% ipython --no-banner

In [1]: import numpy as np

In [2]: import numpy.linalg as la

In [3]: np.set_printoptions(suppress=True, linewidth=160)

In [4]: def rd(a):
   ...:     return np.round(a, 1) + 0
   ...: 

In [5]: rng = np.random.default_rng(9002)

In [6]: th = np.sort(rng.uniform(-2, 2, 19))

In [7]: M = np.c_[th, th ** 2, th ** 3] @ np.array([[2, 0, 1, 1, 1, 0, 1], [1, 0, 1, 2, 2, 2, 2], [2, 1, 0, 0, 2, 0, 2]])

In [8]: rd(M)
Out[8]: 
array([[-4.2, -1.6,  0.2,  1.6, -1.7,  2.8, -1.7],
       [-4.2, -1.6,  0.2,  1.6, -1.7,  2.8, -1.7],
       [-4.2, -1.6,  0.2,  1.6, -1.7,  2.8, -1.7],
       [-4. , -1.5,  0.2,  1.5, -1.6,  2.7, -1.6],
       [-2.8, -0.9,  0. ,  0.9, -0.9,  1.9, -0.9],
       [-2.3, -0.7, -0.1,  0.7, -0.7,  1.5, -0.7],
       [-1.9, -0.5, -0.2,  0.4, -0.5,  1.2, -0.5],
       [-0.5,  0. , -0.2, -0.1, -0.2,  0.2, -0.2],
       [-0.4,  0. , -0.2, -0.1, -0.1,  0.1, -0.1],
       [ 1. ,  0.1,  0.5,  0.7,  0.8,  0.3,  0.8],
       [ 1.3,  0.1,  0.6,  0.8,  1. ,  0.4,  1. ],
       [ 3.2,  0.5,  1.4,  2.1,  3.1,  1.3,  3.1],
       [ 3.8,  0.7,  1.6,  2.4,  3.7,  1.5,  3.7],
       [ 4.1,  0.8,  1.7,  2.6,  4.1,  1.7,  4.1],
       [ 4.5,  0.9,  1.9,  2.8,  4.5,  1.8,  4.5],
       [ 5. ,  1. ,  2. ,  3. ,  5. ,  2. ,  5. ],
       [ 7. ,  1.6,  2.6,  3.9,  7.2,  2.8,  7.2],
       [14.6,  4.4,  4.3,  7. , 15.7,  5.3, 15.7],
       [16.2,  4.9,  4.6,  7.5, 17.4,  5.8, 17.4]])

In [9]: # rank 3

In [10]: basis = M[[12, 11]].astype(float)

In [11]: for _ in range(3):
    ...:     z = la.norm(M[:, None] - basis, axis=-1).argmin(axis=1)
    ...:     basis = np.array([M[z == j].mean(axis=0) for j in range(2)])
    ...: 

In [12]: print(z)
[1 1 1 1 1 1 1 1 1 1 1 1 0 0 0 0 0 0 0]

In [13]: rd(basis)
Out[13]: 
array([[ 7.9,  2. ,  2.7,  4.2,  8.2,  3. ,  8.2],
       [-1.6, -0.7,  0.2,  1. , -0.3,  1.5, -0.3]])

In [14]: T = np.stack([basis, -2 * basis, basis[::-1]])

In [15]: rd(la.norm(T, axis=(1, 2)))
Out[15]: array([15.5, 31.1, 15.5])

In [16]: T.shape
Out[16]: (3, 2, 7)

In [17]: (T @ basis.T).shape
Out[17]: (3, 2, 2)

In [18]: cov = np.cov(M, rowvar=False)

In [19]: print(np.argsort(-M.std(axis=0).round(6), kind="stable"))
[0 4 6 3 1 5 2]

In [20]: rd(np.corrcoef(M.T))
Out[20]: 
array([[1. , 1. , 1. , 0.9, 1. , 0.6, 1. ],
       [1. , 1. , 0.9, 0.9, 1. , 0.6, 1. ],
       [1. , 0.9, 1. , 1. , 1. , 0.7, 1. ],
       [0.9, 0.9, 1. , 1. , 0.9, 0.9, 0.9],
       [1. , 1. , 1. , 0.9, 1. , 0.7, 1. ],
       [0.6, 0.6, 0.7, 0.9, 0.7, 1. , 0.7],
       [1. , 1. , 1. , 0.9, 1. , 0.7, 1. ]])

In [21]: print(rd(np.polyfit(M[:, 0], M[:, 6], 1)))
[0.9 1.1]

In [22]: K = np.loadtxt("dump.csv", delimiter=",")

In [23]: K
Out[23]: 
array([[  1.,  -1.,   1.,  -1.],
       [  1.,   0.,   0.,   0.],
       [  1.,   1.,   1.,   1.],
       [  1.,   2.,   4.,   8.],
       [  1.,   3.,   9.,  27.],
       [  1.,   4.,  16.,  64.],
       [  1.,   5.,  25., 125.]])

In [24]: # column 3 dominates

In [25]: vec = np.array([1, 3, -4, 3])

In [26]: target = K @ vec

In [27]: print(rd(la.pinv(K) @ K))
[[1. 0. 0. 0.]
 [0. 1. 0. 0.]
 [0. 0. 1. 0.]
 [0. 0. 0. 1.]]

In [28]: rd(la.lstsq(K, target)[0])
Out[28]: array([ 1.,  3., -4.,  3.])

In [29]: target = target + 0.1 * rng.normal(size=7)

In [30]: rd(target)
Out[30]: array([ -8.9,   1. ,   3. ,  14.9,  55.2, 141.2, 291. ])

In [31]: b, *_ = la.lstsq(K, target)

In [32]: rd(la.norm(target - K @ b))
Out[32]: np.float64(0.2)

In [33]: rd(K.T @ (target - K @ b))
Out[33]: array([0., 0., 0., 0.])

In [34]: [round(float(la.norm(la.solve(K.T @ K + lam * np.eye(4), K.T @ target))), 2) for lam in (0, 1, 10, 100)]
Out[34]: [5.78, 4.44, 2.95, 2.3]
